>>> import numpy as np
>>> from numpy import linalg as LA
>>> np.set_printoptions(precision=4, suppress=True, linewidth=140)
>>> X = np.array([[-1.0, 0.0, 0.0, -2.0, 0.0, 0.0],
...     [0.0, -1.0, 0.0, 0.0, 0.0, 0.0],
...     [0.0, 0.0, -1.0, 0.0, -2.0, -2.0],
...     [-2.0, 0.0, 0.0, -1.0, 0.0, 0.0],
...     [0.0, 0.0, -2.0, 0.0, -1.0, -2.0],
...     [0.0, 0.0, -2.0, 0.0, -2.0, -1.0]])
>>> # 3 blocks once reordered
>>> B = np.array([[0, 1, 3], [2, 3, 3], [3, 3, 0], [1, 0, 2], [0, 0, 3], [3, 1, 1]])
>>> np.einsum("ik,kj->ji", X, B)
array([[ -2.,  -2.,  -9.,  -1., -12.,  -9.],
       [ -1.,  -3.,  -5.,  -2.,  -8.,  -7.],
       [ -7.,  -3.,  -8.,  -8.,  -5.,  -7.]])
>>> np.einsum("ij,ij->i", X, X)
array([5., 1., 9., 5., 9., 9.])
>>> X @ B
array([[ -2.,  -1.,  -7.],
       [ -2.,  -3.,  -3.],
       [ -9.,  -5.,  -8.],
       [ -1.,  -2.,  -8.],
       [-12.,  -8.,  -5.],
       [ -9.,  -7.,  -7.]])
>>> np.einsum("ik,kj->ij", X, B)
array([[ -2.,  -1.,  -7.],
       [ -2.,  -3.,  -3.],
       [ -9.,  -5.,  -8.],
       [ -1.,  -2.,  -8.],
       [-12.,  -8.,  -5.],
       [ -9.,  -7.,  -7.]])
>>> B @ X
Traceback (most recent call last):
  File "<python-input-10>", line 1, in <module>
    B @ X
    ~~^~~
ValueError: matmul: Input operand 1 has a mismatch in its core dimension 0, with gufunc signature (n?,k),(k,m?)->(n?,m?) (size 6 is different from 3)
>>> rng = np.random.default_rng(333)
>>> lab = rng.permutation(6)
>>> lab
array([3, 5, 2, 1, 4, 0])
>>> B = X[lab][:, lab]
>>> B
array([[-1.,  0.,  0.,  0.,  0., -2.],
       [ 0., -1., -2.,  0., -2.,  0.],
       [ 0., -2., -1.,  0., -2.,  0.],
       [ 0.,  0.,  0., -1.,  0.,  0.],
       [ 0., -2., -2.,  0., -1.,  0.],
       [-2.,  0.,  0.,  0.,  0., -1.]])
>>> np.diag(B)
array([-1., -1., -1., -1., -1., -1.])
>>> np.trace(B)
np.float64(-6.0)
>>> r0 = np.array([1, -1, 1, 0, -1, 0])
>>> B = X + np.outer(r0, np.eye(6)[1])
>>> np.round(LA.det(B) / LA.det(X), 4), round(float(1 + LA.solve(X, r0)[1]), 4)
(np.float64(2.0), 2.0)
>>> LA.matrix_rank(LA.inv(B) - LA.inv(X), tol=1e-8)
np.int64(1)
>>> B
array([[-1.,  1.,  0., -2.,  0.,  0.],
       [ 0., -2.,  0.,  0.,  0.,  0.],
       [ 0.,  1., -1.,  0., -2., -2.],
       [-2.,  0.,  0., -1.,  0.,  0.],
       [ 0., -1., -2.,  0., -1., -2.],
       [ 0.,  0., -2.,  0., -2., -1.]])
>>> np.sort(LA.eigvals(X).real)
array([-5., -3., -1.,  1.,  1.,  1.])
>>> np.flatnonzero(LA.matrix_power((X != 0) + (X.T != 0) + np.eye(6), 6)[0])
array([0, 3])
>>> def softmax(z):
...     e = np.exp(z - z.max(axis=-1, keepdims=True))
...     return e / e.sum(axis=-1, keepdims=True)
... 
>>> softmax(X[0])
array([0.0817, 0.2221, 0.2221, 0.0301, 0.2221, 0.2221])
>>> softmax(X).sum(axis=1)
array([1., 1., 1., 1., 1., 1.])
>>> scores = X @ X.T / np.sqrt(6)
>>> softmax(scores).round(6).argmax(axis=1)
array([0, 1, 2, 3, 4, 5])
>>> softmax(scores)
array([[0.4578, 0.0595, 0.0595, 0.3044, 0.0595, 0.0595],
       [0.1537, 0.2313, 0.1537, 0.1537, 0.1537, 0.1537],
       [0.0105, 0.0105, 0.4157, 0.0105, 0.2763, 0.2763],
       [0.3044, 0.0595, 0.0595, 0.4578, 0.0595, 0.0595],
       [0.0105, 0.0105, 0.2763, 0.0105, 0.4157, 0.2763],
       [0.0105, 0.0105, 0.2763, 0.0105, 0.2763, 0.4157]])
>>> arr = np.load("a.npy")
>>> arr
array([[ 0, 26,  0],
       [ 8,  0,  4],
       [10,  0,  0],
       [ 0, 16,  2],
       [ 0, 14,  0],
       [ 0,  0, 22],
       [ 4,  4,  0],
       [10,  0,  0],
       [10,  7,  0],
       [ 2,  6,  0],
       [ 0,  0,  6],
       [ 4, 10,  0]])
>>> dist = LA.norm(arr[:, None] - arr[None], axis=-1)
>>> (dist + 1e9 * np.eye(12)).round(6).argmin(axis=1)
array([ 3,  2,  7,  4,  3, 10,  9,  2,  6,  6,  1,  9])
>>> dist[5]
array([34.0588, 19.6977, 24.1661, 25.6125, 26.0768,  0.    , 22.7156, 24.1661, 25.1595, 22.891 , 16.    , 24.4949])
>>> np.unravel_index(dist.round(6).argmax(), dist.shape)
(np.int64(0), np.int64(5))
>>> dist[:5, :5]
array([[ 0.    , 27.4955, 27.8568, 10.198 , 12.    ],
       [27.4955,  0.    ,  4.4721, 18.    , 16.6132],
       [27.8568,  4.4721,  0.    , 18.9737, 17.2047],
       [10.198 , 18.    , 18.9737,  0.    ,  2.8284],
       [12.    , 16.6132, 17.2047,  2.8284,  0.    ]])
>>> np.flatnonzero(dist[5] < dist.mean() / 2)
array([5])
>>> dist.shape
(12, 12)
>>> dist[5].round(6).argsort(kind="stable")[:4]
array([ 5, 10,  1,  6])
>>> LA.norm(arr - arr.mean(axis=0), axis=1)
array([19.7028,  8.0747,  9.5848,  9.96  ,  8.614 , 20.7654,  4.0663,  9.5848,  6.6359,  3.5872,  8.5947,  4.1874])
>>> r0, g = arr[4], arr[6]
>>> r0 @ r0
np.int64(196)
>>> r0 @ g
np.int64(56)
>>> p = (r0 @ g) / (r0 @ r0) * r0
>>> round(float(LA.norm(r0 + g) ** 2 + LA.norm(r0 - g) ** 2), 4)
456.0
>>> (g - p) @ r0
np.float64(0.0)
>>> arr - arr[0]
array([[  0,   0,   0],
       [  8, -26,   4],
       [ 10, -26,   0],
       [  0, -10,   2],
       [  0, -12,   0],
       [  0, -26,  22],
       [  4, -22,   0],
       [ 10, -26,   0],
       [ 10, -19,   0],
       [  2, -20,   0],
       [  0, -26,   6],
       [  4, -16,   0]])
>>> np.abs(arr).max()
np.int64(26)
>>> arr.sum(axis=1)
array([26, 12, 10, 18, 14, 22,  8, 10, 17,  8,  6, 14])
>>> np.count_nonzero(arr)
np.int64(18)
>>> np.diff(arr, axis=0)
array([[  8, -26,   4],
       [  2,   0,  -4],
       [-10,  16,   2],
       [  0,  -2,  -2],
       [  0, -14,  22],
       [  4,   4, -22],
       [  6,  -4,   0],
       [  0,   7,   0],
       [ -8,  -1,   0],
       [ -2,  -6,   6],
       [  4,  10,  -6]])
>>> LA.svd(arr, compute_uv=False)
array([36.7517, 23.2994, 19.3764])
>>> arr.mean(axis=0)
array([4.    , 6.9167, 2.8333])
>>> arr.sum(axis=0)
array([48, 83, 34])
>>> m1 = np.load("block4.npy")
>>> m1
array([[-0.7353, -0.3993, -0.7437, -0.6676, -0.6049, -0.5913, -0.6776, -0.5773],
       [ 0.0057, -0.1009,  0.0218, -0.8113, -0.5651, -0.08  , -0.4829, -0.1184],
       [-1.7314,  0.0822, -1.4861, -2.1558, -1.15  , -1.2239, -2.4147,  0.71  ],
       [-4.1964, -0.0247, -3.1612, -4.4663, -2.0937, -2.9895, -5.4106,  0.0861],
       [ 6.5091, -0.1119,  3.6718,  5.4316,  3.2336,  4.5015,  6.8415,  0.0909],
       [ 4.9649,  0.109 ,  4.1324,  4.7226,  2.414 ,  3.5662,  6.4046, -0.0883],
       [-3.0222,  0.0267, -2.4581, -2.7422, -1.373 , -2.3103, -3.5694,  0.1873],
       [ 5.714 ,  0.0961,  3.9891,  5.5895,  2.3604,  5.0779,  7.0947, -0.2917],
       [ 3.3528,  0.1275,  3.086 ,  3.4783,  1.7286,  2.4309,  4.8296,  0.362 ],
       [-4.3476,  0.3703, -3.2009, -5.4388, -2.4969, -3.5947, -5.668 , -0.2299],
       [ 1.0881, -0.2139,  1.0965,  1.0517,  0.2869,  0.9884,  1.1741,  0.3444],
       [-1.0429,  0.1732, -0.632 , -0.8205,  0.2232, -0.3316, -1.3735,  0.3055],
       [-0.0806, -0.0198, -0.0046, -0.1522, -0.6818, -0.5523, -0.0521, -0.2675],
       [-3.0967,  0.1118, -2.5321, -2.9504, -1.4039, -2.3338, -3.5282, -0.2214],
       [ 3.0712,  0.2896,  1.9176,  2.7194,  0.9764,  1.9241,  3.4842,  0.3794],
       [-2.4088, -0.3426, -1.5539, -1.628 , -1.3239, -1.2946, -2.3887,  0.3857],
       [-5.8874,  0.2287, -3.5429, -5.072 , -2.7014, -4.2552, -6.3063, -0.3061],
       [ 2.417 , -0.0145,  1.9971,  2.3212,  1.1817,  1.7942,  3.0902, -0.1053],
       [-5.6116, -0.7781, -3.8913, -5.1039, -2.536 , -3.9124, -6.1779, -0.1757],
       [ 1.3956, -0.0668,  1.3708,  2.0751,  1.0703,  1.4644,  2.0684,  0.4146],
       [ 1.4282, -0.2423,  0.8852,  1.6008,  1.0457,  1.5608,  2.0297,  0.1233],
       [-1.0837, -0.4062, -0.5328, -0.6999, -0.5027, -0.481 , -1.442 ,  0.0239],
       [-5.4662, -0.0241, -4.1142, -5.8548, -3.3571, -3.7466, -6.8324,  0.4203],
       [-4.0412, -0.0673, -3.3164, -3.6083, -1.2713, -3.3446, -4.8921,  0.5026],
       [-3.1833,  0.5625, -2.3735, -2.9807, -0.7088, -2.5423, -3.2366,  0.1894],
       [-0.8842,  0.3227, -0.9406, -1.278 , -0.4572, -0.9675, -1.249 , -0.1404],
       [ 6.8272,  0.1457,  5.2289,  6.4087,  3.1683,  5.2424,  8.0754, -0.0801],
       [ 1.1912,  0.2436,  1.2709,  1.6516,  0.732 ,  0.6122,  1.4454, -0.0675],
       [-2.563 ,  0.3184, -1.4266, -2.3168, -1.0398, -2.6342, -2.9145,  0.0545],
       [-3.8999, -0.3445, -2.6482, -3.6046, -1.5594, -2.5889, -4.6494,  0.4675],
       [ 0.1253, -0.4804,  0.1469,  0.1143, -0.517 , -0.3004,  0.136 , -0.2856],
       [ 5.5392,  0.674 ,  4.4166,  5.3087,  3.1517,  4.1664,  7.0784, -0.087 ]])
>>> round(LA.norm(m1, 2) / LA.norm(m1), 4)
np.float64(0.9951)
>>> np.abs(LA.svd(m1)[2][-1])
array([0.1638, 0.4554, 0.0518, 0.5539, 0.1883, 0.1087, 0.6139, 0.1796])
>>> np.argsort(-LA.norm(m1, axis=0).round(6), kind="stable")[:3]
array([6, 0, 3])
>>> feats = np.load("mat.npy")
>>> feats
array([[ 0,  0,  0,  0,  3],
       [ 0,  0,  0, -5,  0],
       [-3,  0,  0,  0,  0],
       [ 0, -9,  0,  0,  0],
       [ 0,  0, -5,  0,  0]])
>>> np.trace(feats)
np.int64(0)
>>> np.sort(np.abs(LA.eigvals(feats)))
array([3.5569, 3.5569, 3.5569, 6.7082, 6.7082])
>>> np.allclose(feats @ feats.T, feats.T @ feats)
False
>>> (feats + feats.T) / 2
array([[ 0. ,  0. , -1.5,  0. ,  1.5],
       [ 0. ,  0. ,  0. , -7. ,  0. ],
       [-1.5,  0. ,  0. ,  0. , -2.5],
       [ 0. , -7. ,  0. ,  0. ,  0. ],
       [ 1.5,  0. , -2.5,  0. ,  0. ]])
>>> (feats - feats.T) / 2
array([[ 0. ,  0. ,  1.5,  0. ,  1.5],
       [ 0. ,  0. ,  0. ,  2. ,  0. ],
       [-1.5,  0. ,  0. ,  0. ,  2.5],
       [ 0. , -2. ,  0. ,  0. ,  0. ],
       [-1.5,  0. , -2.5,  0. ,  0. ]])
>>> LA.matrix_power(feats, 3)
array([[  45,    0,    0,    0,    0],
       [   0,    0,    0, -225,    0],
       [   0,    0,   45,    0,    0],
       [   0, -405,    0,    0,    0],
       [   0,    0,    0,    0,   45]])
>>> round(LA.det(feats), 4)
np.float64(-2025.0)
>>> C2 = feats.T @ feats
>>> C2
array([[ 9,  0,  0,  0,  0],
       [ 0, 81,  0,  0,  0],
       [ 0,  0, 25,  0,  0],
       [ 0,  0,  0, 25,  0],
       [ 0,  0,  0,  0,  9]])
>>> np.diag(C2)
array([ 9, 81, 25, 25,  9])
>>> feats[:, 1] @ feats[:, 4]
np.int64(0)
>>> feats @ feats.T
array([[ 9,  0,  0,  0,  0],
       [ 0, 25,  0,  0,  0],
       [ 0,  0,  9,  0,  0],
       [ 0,  0,  0, 81,  0],
       [ 0,  0,  0,  0, 25]])
>>> feats.T @ feats
array([[ 9,  0,  0,  0,  0],
       [ 0, 81,  0,  0,  0],
       [ 0,  0, 25,  0,  0],
       [ 0,  0,  0, 25,  0],
       [ 0,  0,  0,  0,  9]])
>>> data = np.array([[5, 0, 0, 0, 0, 0, 0, 0],
...     [0, -1, -9, 7, 0, 6, -9, 6],
...     [0, -1, 9, 7, 0, 8, 3, 2],
...     [0, -6, -2, -2, 0, -1, 9, 0],
...     [0, 0, 0, 0, -3, 0, 0, 0],
...     [0, 0, 0, 5, 0, 6, -7, 5],
...     [0, 5, 6, -3, 0, -1, -1, 0],
...     [0, -8, 9, 3, 0, 0, 6, -7]])
>>> data
array([[ 5,  0,  0,  0,  0,  0,  0,  0],
       [ 0, -1, -9,  7,  0,  6, -9,  6],
       [ 0, -1,  9,  7,  0,  8,  3,  2],
       [ 0, -6, -2, -2,  0, -1,  9,  0],
       [ 0,  0,  0,  0, -3,  0,  0,  0],
       [ 0,  0,  0,  5,  0,  6, -7,  5],
       [ 0,  5,  6, -3,  0, -1, -1,  0],
       [ 0, -8,  9,  3,  0,  0,  6, -7]])
>>> x0 = np.array([-3, 0, 3, 0, -3, 0, -3, 3])
>>> rhs = data @ x0
>>> rhs
array([-15,  18,  24, -33,   9,  36,  21, -12])
>>> np.round(LA.solve(data, 5 * rhs), 4) + 0
array([-15.,   0.,  15.,   0., -15.,   0., -15.,  15.])
>>> np.round(softmax(data[1] + 3), 4) + 0
array([0.0005, 0.0002, 0.    , 0.5754, 0.0005, 0.2117, 0.    , 0.2117])
>>> np.round(softmax(data[1]), 4) + 0
array([0.0005, 0.0002, 0.    , 0.5754, 0.0005, 0.2117, 0.    , 0.2117])
>>> scores = data @ data.T / np.sqrt(8)
>>> softmax(scores).round(6).argmax(axis=1)
array([0, 1, 2, 3, 4, 1, 6, 7])
>>> np.round(softmax(scores + np.triu(np.full(scores.shape, -np.inf), 1)), 4) + 0
array([[1.    , 0.    , 0.    , 0.    , 0.    , 0.    , 0.    , 0.    ],
       [0.    , 1.    , 0.    , 0.    , 0.    , 0.    , 0.    , 0.    ],
       [0.    , 0.    , 1.    , 0.    , 0.    , 0.    , 0.    , 0.    ],
       [0.    , 0.    , 0.    , 1.    , 0.    , 0.    , 0.    , 0.    ],
       [0.0356, 0.0356, 0.0356, 0.0356, 0.8576, 0.    , 0.    , 0.    ],
       [0.    , 1.    , 0.    , 0.    , 0.    , 0.    , 0.    , 0.    ],
       [0.    , 0.    , 0.    , 0.    , 0.    , 0.    , 1.    , 0.    ],
       [0.    , 0.    , 0.    , 0.    , 0.    , 0.    , 0.    , 1.    ]])
>>> np.round(softmax(scores), 4) + 0
array([[0.999 , 0.0001, 0.0001, 0.0001, 0.0001, 0.0001, 0.0001, 0.0001],
       [0.    , 1.    , 0.    , 0.    , 0.    , 0.    , 0.    , 0.    ],
       [0.    , 0.    , 1.    , 0.    , 0.    , 0.    , 0.    , 0.    ],
       [0.    , 0.    , 0.    , 1.    , 0.    , 0.    , 0.    , 0.    ],
       [0.0322, 0.0322, 0.0322, 0.0322, 0.7749, 0.0322, 0.0322, 0.0322],
       [0.    , 1.    , 0.    , 0.    , 0.    , 0.    , 0.    , 0.    ],
       [0.    , 0.    , 0.    , 0.    , 0.    , 0.    , 1.    , 0.    ],
       [0.    , 0.    , 0.    , 0.    , 0.    , 0.    , 0.    , 1.    ]])
